% ipython --no-banner

In [1]: import numpy as np

In [2]: from numpy import linalg as LA

In [3]: np.set_printoptions(precision=1, suppress=True, linewidth=160)

In [4]: E = np.load("run13.npy")

In [5]: print(E)
[[ 0  2 -1]
 [-1  0  2]
 [ 2 -1  0]]

In [6]: f, v = E[1], E[2]

In [7]: f @ f
Out[7]: np.int64(5)

In [8]: p = (f @ v) / (f @ f) * f

In [9]: p
Out[9]: array([ 0.4, -0. , -0.8])

In [10]: LA.matrix_rank(np.outer(f, v))
Out[10]: np.int64(1)

In [11]: np.outer(f, v)
Out[11]: 
array([[-2,  1,  0],
       [ 0,  0,  0],
       [ 4, -2,  0]])

In [12]: LA.eigvals(E)
Out[12]: array([-0.5+2.6j, -0.5-2.6j,  1. +0.j ])

In [13]: np.kron(np.eye(2, dtype=int), E)
Out[13]: 
array([[ 0,  2, -1,  0,  0,  0],
       [-1,  0,  2,  0,  0,  0],
       [ 2, -1,  0,  0,  0,  0],
       [ 0,  0,  0,  0,  2, -1],
       [ 0,  0,  0, -1,  0,  2],
       [ 0,  0,  0,  2, -1,  0]])

In [14]: round(float(LA.det(E[::-1])), 1)
Out[14]: -7.0

In [15]: np.round(np.poly(E), 1) + 0
Out[15]: array([ 1.,  0.,  6., -7.])

In [16]: round(float(LA.eigvals(E).sum().real), 1)
Out[16]: 0.0

In [17]: mat = np.load("layer16.npy")

In [18]: mat
Out[18]: 
array([[-2, -2, -2],
       [-2, -1,  0],
       [ 0,  1, -2]])

In [19]: rng = np.random.default_rng(7)

In [20]: A2 = mat + rng.integers(-2, 3, (3, 2)) @ rng.integers(-2, 3, (2, 3))

In [21]: A2
Out[21]: 
array([[ 1, -5, -4],
       [-2, -4,  2],
       [-1,  0,  0]])

In [22]: LA.matrix_rank(A2 - mat, tol=1e-8)
Out[22]: np.int64(2)

In [23]: np.round(LA.svd(A2 - mat, compute_uv=False), 1) + 0
Out[23]: array([4.9, 4.1, 0. ])

In [24]: A2 = LA.inv(mat)

In [25]: print(np.allclose(A2, mat.T))
False

In [26]: LA.inv(A2)
Out[26]: 
array([[-2., -2., -2.],
       [-2., -1., -0.],
       [-0.,  1., -2.]])

In [27]: round(float(LA.slogdet(mat)[0]), 1)
Out[27]: 1.0

In [28]: idx = rng.permutation(3)

In [29]: idx
Out[29]: array([1, 2, 0])

In [30]: A2 = mat[idx][:, idx]

In [31]: np.trace(A2)
Out[31]: np.int64(-5)

In [32]: f = np.array([0, -2, -2])

In [33]: A2 = mat + np.outer(f, np.eye(3)[1])

In [34]: print(np.round(LA.det(A2) / LA.det(mat), 1), round(1 + LA.solve(mat, f)[1], 1))
-1.0 -1.0

In [35]: LA.matrix_rank(A2 - mat)
Out[35]: np.int64(1)

In [36]: print(LA.matrix_rank(LA.inv(A2) - LA.inv(mat), tol=1e-8))
1

In [37]: hat = np.triu(np.array([[-3, -3, -3], [-2, -1, -2], [2, -1, 0]]), 1) + np.eye(3)

In [38]: A2 = hat @ mat @ LA.inv(hat)

In [39]: round(float(LA.det(A2)), 1)
Out[39]: 8.0

In [40]: LA.matrix_rank(A2)
Out[40]: np.int64(3)

In [41]: np.poly(A2)
Out[41]: array([ 1.,  5.,  4., -8.])

In [42]: np.trace(A2), np.trace(mat)
Out[42]: (np.float64(-5.0), np.int64(-5))

In [43]: A2
Out[43]: 
array([[  4.,  10.,  36.],
       [ -2.,  -9., -20.],
       [  0.,   1.,   0.]])

In [44]: hat @ mat - mat @ hat
Out[44]: 
array([[ 6., -6., -4.],
       [ 0., -8., -4.],
       [ 0.,  0.,  2.]])
